In [1]: import numpy as np

In [2]: np.set_printoptions(precision=2, suppress=True, linewidth=200)

In [3]: rnd = lambda a: np.round(a, 2) + 0

In [4]: feats = np.loadtxt("data.csv", delimiter=",")

In [5]: feats
Out[5]: 
array([[ 6., -2.,  3.,  3.],
       [-2.,  9., -6., -6.],
       [ 3., -6., 14.,  9.],
       [ 3., -6.,  9., 14.]])

In [6]: # symmetric

In [7]: x = np.array([-1, -1, 0, -1])

In [8]: target = feats @ x

In [9]: target
Out[9]: array([ -7.,  -1.,  -6., -11.])

In [10]: rnd(np.linalg.solve(feats, feats[:, 1]))
Out[10]: array([0., 1., 0., 0.])

In [11]: x = np.ones(4)

In [12]: for _ in range(3):
    ...:     x = feats @ x
    ...:     x /= np.linalg.norm(x)
    ...:     print(round(x @ feats @ x, 2))
    ...: 
26.19
27.94
28.0

In [13]: rnd(x)
Out[13]: array([ 0.21, -0.41,  0.63,  0.63])

In [14]: B = feats / np.sqrt((feats ** 2).mean(axis=1, keepdims=True))

In [15]: rnd(B[1])
Out[15]: array([-0.32,  1.44, -0.96, -0.96])

In [16]: feats - feats.mean(axis=1, keepdims=True)
Out[16]: 
array([[  3.5 ,  -4.5 ,   0.5 ,   0.5 ],
       [ -0.75,  10.25,  -4.75,  -4.75],
       [ -2.  , -11.  ,   9.  ,   4.  ],
       [ -2.  , -11.  ,   4.  ,   9.  ]])

In [17]: np.linalg.matrix_rank(feats - feats.mean(axis=1, keepdims=True))
Out[17]: np.int64(3)

In [18]: rnd(np.linalg.norm(B, axis=1))
Out[18]: array([2., 2., 2., 2.])

In [19]: np.linalg.matrix_rank(B) == np.linalg.matrix_rank(feats)
Out[19]: np.True_

In [20]: data = np.loadtxt("test3.csv", delimiter=",")

In [21]: data
Out[21]: 
array([[2., 2., 4., 1., 5., 5., 0., 0., 3.],
       [2., 0., 1., 0., 5., 0., 0., 0., 3.],
       [2., 2., 4., 1., 5., 5., 0., 0., 3.],
       [2., 0., 2., 0., 5., 1., 0., 0., 3.],
       [2., 3., 5., 4., 5., 7., 0., 0., 3.],
       [2., 3., 5., 4., 5., 7., 0., 0., 3.],
       [2., 3., 5., 4., 5., 7., 0., 0., 3.],
       [2., 0., 2., 0., 5., 1., 0., 0., 3.],
       [2., 1., 3., 0., 5., 3., 0., 0., 3.],
       [2., 0., 2., 0., 5., 1., 0., 0., 3.],
       [2., 0., 1., 0., 5., 0., 0., 0., 3.],
       [2., 0., 1., 0., 5., 0., 0., 0., 3.],
       [2., 3., 5., 4., 5., 7., 0., 0., 3.],
       [2., 0., 1., 0., 5., 0., 0., 0., 3.],
       [2., 0., 1., 0., 5., 0., 0., 0., 3.],
       [2., 2., 4., 1., 5., 5., 0., 0., 3.],
       [2., 0., 2., 0., 5., 1., 0., 0., 3.],
       [2., 2., 4., 1., 5., 5., 0., 0., 3.],
       [2., 1., 3., 0., 5., 3., 0., 0., 3.],
       [2., 3., 5., 4., 5., 7., 0., 0., 3.],
       [2., 0., 0., 0., 5., 0., 0., 0., 3.],
       [2., 0., 0., 0., 5., 0., 0., 0., 3.],
       [2., 0., 2., 0., 5., 1., 0., 0., 3.],
       [2., 0., 0., 0., 5., 0., 0., 0., 3.],
       [2., 1., 3., 0., 5., 3., 0., 0., 3.],
       [2., 1., 3., 0., 5., 3., 0., 0., 3.],
       [2., 1., 3., 0., 5., 3., 0., 0., 3.],
       [2., 0., 1., 0., 5., 0., 0., 0., 3.],
       [2., 0., 0., 0., 5., 0., 0., 0., 3.],
       [2., 0., 0., 0., 5., 0., 0., 0., 3.],
       [2., 0., 1., 0., 5., 0., 0., 0., 3.],
       [2., 0., 1., 0., 5., 0., 0., 0., 3.],
       [2., 1., 3., 0., 5., 3., 0., 0., 3.],
       [2., 2., 4., 1., 5., 5., 0., 0., 3.],
       [2., 0., 1., 0., 5., 0., 0., 0., 3.],
       [2., 2., 4., 1., 5., 5., 0., 0., 3.]])

In [22]: r = np.linalg.matrix_rank(data)

In [23]: r
Out[23]: np.int64(5)

In [24]: N = np.linalg.svd(data)[2][r:].T

In [25]: [int(np.linalg.matrix_rank(np.delete(data, i, axis=0))) for i in range(36)]
Out[25]: 
[5,
 5,
 5,
 5,
 5,
 5,
 5,
 5,
 5,
 5,
 5,
 5,
 5,
 5,
 5,
 5,
 5,
 5,
 5,
 5,
 5,
 5,
 5,
 5,
 5,
 5,
 5,
 5,
 5,
 5,
 5,
 5,
 5,
 5,
 5,
 5]

In [26]: N.shape
Out[26]: (9, 4)

In [27]: np.linalg.matrix_rank(data.T @ data), np.linalg.matrix_rank(data @ data.T)
Out[27]: (np.int64(5), np.int64(5))

In [28]: [int(np.linalg.matrix_rank(data[:, :j + 1])) for j in range(9)]
Out[28]: [1, 2, 3, 4, 4, 5, 5, 5, 5]

In [29]: [int(np.linalg.matrix_rank(data[:i])) for i in range(1, len(data) + 1)]
Out[29]: 
[1,
 2,
 2,
 3,
 4,
 4,
 4,
 4,
 4,
 4,
 4,
 4,
 4,
 4,
 4,
 4,
 4,
 4,
 4,
 4,
 5,
 5,
 5,
 5,
 5,
 5,
 5,
 5,
 5,
 5,
 5,
 5,
 5,
 5,
 5,
 5]
